$ python3 -q
>>> import numpy as np
>>> np.set_printoptions(precision=2, suppress=True, linewidth=200, floatmode="fixed")
>>> q, _ = np.linalg.qr(np.array([[-1.9, 0.8, 1.5, -1.1],
...     [0.1, 1.2, -1.5, -0.1],
...     [0.1, 1.0, 0.5, 1.1],
...     [-0.7, 0.4, 0.0, 0.3]]))
>>> ev = np.array([-6, 1, 3, -3])
>>> X = q @ np.diag(ev) @ q.T
>>> X
array([[-5.53, -0.15,  0.78, -1.18],
       [-0.15,  1.42, -0.67,  1.39],
       [ 0.78, -0.67,  1.88, -1.09],
       [-1.18,  1.39, -1.09, -2.77]])
>>> Y = np.linalg.inv(X)
>>> np.round(np.linalg.cond(X), 2)
np.float64(6.0)
>>> print(np.allclose(Y, X.T))
False
>>> r0, g = X[3], X[2]
>>> np.round(r0 @ r0, 2)
np.float64(12.16)
>>> round(float(r0 @ g), 2)
-0.87
>>> p = (r0 @ g) / (r0 @ r0) * r0
>>> g - p
array([ 0.70, -0.57,  1.80, -1.29])
>>> np.outer(r0, g)
array([[-0.92,  0.78, -2.21,  1.29],
       [ 1.08, -0.92,  2.61, -1.52],
       [-0.86,  0.73, -2.06,  1.20],
       [-2.17,  1.85, -5.21,  3.03]])
>>> round(float((g - p) @ r0), 2)
-0.0
>>> round(float(np.linalg.norm(r0 + g) ** 2 + np.linalg.norm(r0 - g) ** 2), 2)
35.9
>>> q = X.astype(float).copy()
>>> for j in range(4):
...     q[:, j] -= q[:, :j] @ (q[:, :j].T @ q[:, j])
...     q[:, j] /= np.linalg.norm(q[:, j])
... 
>>> np.round(q.T @ X, 2) + 0
array([[ 5.71, -0.26, -0.26,  1.52],
       [ 0.00,  2.08, -1.88, -0.26],
       [ 0.00,  0.00,  1.48, -0.66],
       [ 0.00,  0.00,  0.00,  3.06]])
>>> feats = np.load("w.npy")
>>> feats
array([[ 4,  0,  0],
       [ 4,  0,  0],
       [ 5,  0,  0],
       [ 2,  4,  2],
       [ 2,  4,  2],
       [ 3,  1,  0],
       [ 1,  7,  4],
       [ 2,  4,  2],
       [ 4,  0,  0],
       [ 1,  7,  4],
       [ 3,  1,  0],
       [ 5,  0,  0],
       [ 4,  0,  0],
       [ 1,  7,  4],
       [ 0, 10,  6],
       [ 4,  0,  0],
       [ 6,  0,  0],
       [ 5,  0,  0]])
>>> U, sv, Vt = np.linalg.svd(feats)
>>> np.argmax(sv[:-1] / (sv[1:] + 1e-6)) + 1
np.int64(2)
>>> sv
array([20.23, 14.39,  0.81])
>>> Y = U[:, :2] @ np.diag(sv[:2]) @ Vt[:2]
>>> round(float(np.abs(feats - Y).max()), 2)
0.38
